$ python3 -q
>>> import numpy as np
>>> import numpy.linalg as la
>>> np.set_printoptions(precision=2, suppress=True, linewidth=100)
>>> W0 = np.load("a.npy")
>>> W0
array([[ 0,  0, -1, -1, -2],
       [ 0,  0,  0,  0,  0],
       [ 0,  0,  0,  0,  0],
       [ 0,  0,  0,  2,  0],
       [ 2,  1,  0,  0,  0],
       [ 0,  0,  0,  0,  0],
       [ 0,  0,  0,  0,  0],
       [ 0,  0,  0,  0,  0],
       [ 0,  0,  0,  0,  0],
       [-1,  0,  0,  0,  0],
       [ 0,  0,  0,  0,  0],
       [ 1,  0,  0,  0,  1],
       [ 0,  0,  0,  0,  0],
       [ 0,  2, -2,  1,  0],
       [ 0,  0,  0,  0,  0],
       [ 0,  1,  0,  0,  0]])
>>> # rows 1 and 2 are equal
>>> C = W0[[14, 13]].astype(float)
>>> for _ in range(7):
...     labels = la.norm(W0[:, None] - C, axis=-1).argmin(axis=1)
...     C = np.array([W0[labels == j].mean(axis=0) for j in range(2)])
... 
>>> labels
array([0, 0, 0, 0, 0, 0, 0, 0, 0, 0, 0, 0, 0, 1, 0, 0])
>>> np.abs(C[1] - C[0]).argmax()
np.int64(2)
>>> C2 = np.cov(W0, rowvar=False)
>>> C2.shape
(5, 5)
>>> W0.std(axis=0)
array([0.6 , 0.56, 0.53, 0.6 , 0.56])
>>> np.polyfit(W0[:, 0], W0[:, 4], 1)
array([ 0.2 , -0.09])
>>> C2
array([[ 0.38,  0.1 ,  0.03, -0.02,  0.07],
       [ 0.1 ,  0.33, -0.22,  0.1 ,  0.02],
       [ 0.03, -0.22,  0.3 , -0.04,  0.12],
       [-0.02,  0.1 , -0.04,  0.38,  0.14],
       [ 0.07,  0.02,  0.12,  0.14,  0.33]])
>>> round(float(np.corrcoef(W0[:, 0], W0[:, 4])[0, 1]), 2)
0.21
>>> Q, Rm = la.qr(W0)
>>> np.allclose(Rm.T @ Rm, W0.T @ W0)
True
>>> np.round(np.trace(Q @ Q.T), 2)
np.float64(5.0)
>>> labels = W0[:, 0] > np.median(W0[:, 0])
>>> u = W0[labels].mean(axis=0) - W0[~labels].mean(axis=0)
>>> ((W0 - W0.mean(axis=0)) @ u > 0).astype(int)
array([0, 0, 0, 0, 1, 0, 0, 0, 0, 0, 0, 1, 0, 0, 0, 1])
>>> u
array([ 1.57,  0.29,  0.21, -0.14,  0.64])
>>> np.argsort(-np.abs(u).round(6), kind="stable")
array([0, 4, 1, 2, 3])
>>> sv = 3 * 0.7 ** np.arange(4)
>>> Q, _ = la.qr(np.array([[0.2, -1.0, -0.7, -1.3],
...     [0.7, -0.2, -0.8, 1.0],
...     [-1.1, 0.7, -0.1, -0.5],
...     [-0.8, -0.1, -2.2, 0.7]]))
>>> rng = np.random.default_rng(750)
>>> J = rng.normal(size=(25, 4)) * sv @ Q
>>> J
array([[ 1.41, -4.46, -0.59,  0.3 ],
       [ 0.27,  0.43, -2.37, -1.38],
       [ 2.52, -0.74, -0.56,  0.92],
       [-4.79,  2.52,  0.51,  0.33],
       [ 2.39, -0.24, -5.25, -2.9 ],
       [-2.12,  0.86,  0.18, -1.55],
       [ 1.07,  2.01,  0.09,  0.59],
       [ 0.99,  3.79, -1.77, -0.07],
       [ 2.2 , -0.26,  0.92, -0.35],
       [ 1.44, -0.11, -2.95,  0.06],
       [ 0.49, -1.61,  1.17,  0.85],
       [ 0.25,  0.25, -0.73, -2.96],
       [-0.33,  2.54,  0.34, -0.62],
       [-1.02, -2.62, -0.53, -1.4 ],
       [ 0.05, -1.87,  2.34, -0.49],
       [-0.7 , -0.52,  0.16, -0.75],
       [-0.19, -1.61,  3.9 ,  1.97],
       [-0.14,  0.71,  0.76,  1.22],
       [ 1.85, -1.23, -1.4 ,  0.32],
       [ 0.93, -1.67,  1.89,  2.18],
       [-3.23,  0.05,  1.94, -0.25],
       [-0.71,  2.17, -1.91, -1.2 ],
       [-1.25,  3.34,  2.4 ,  1.64],
       [ 0.78,  1.72,  0.79,  1.22],
       [ 0.92,  5.32, -0.19,  3.47]])
>>> Xc = J - J.mean(axis=0)
>>> left, sv, VT = la.svd(Xc, full_matrices=False)
>>> la.matrix_rank(Xc)
np.int64(4)
>>> np.searchsorted(np.cumsum(sv ** 2) / (sv ** 2).sum(), 0.9) + 1
np.int64(3)
>>> sv
array([11.53, 10.81,  8.25,  3.84])
>>> sv ** 2 / (sv ** 2).sum()
array([0.4 , 0.35, 0.2 , 0.04])
>>> np.abs(VT[-1])
array([0.44, 0.24, 0.55, 0.67])
>>> (np.sign(left[:, 0]) == np.sign(left[0, 0])).astype(int)
array([1, 1, 1, 0, 1, 0, 0, 0, 1, 1, 1, 1, 0, 1, 1, 1, 0, 0, 1, 1, 0, 0, 0, 0, 0])
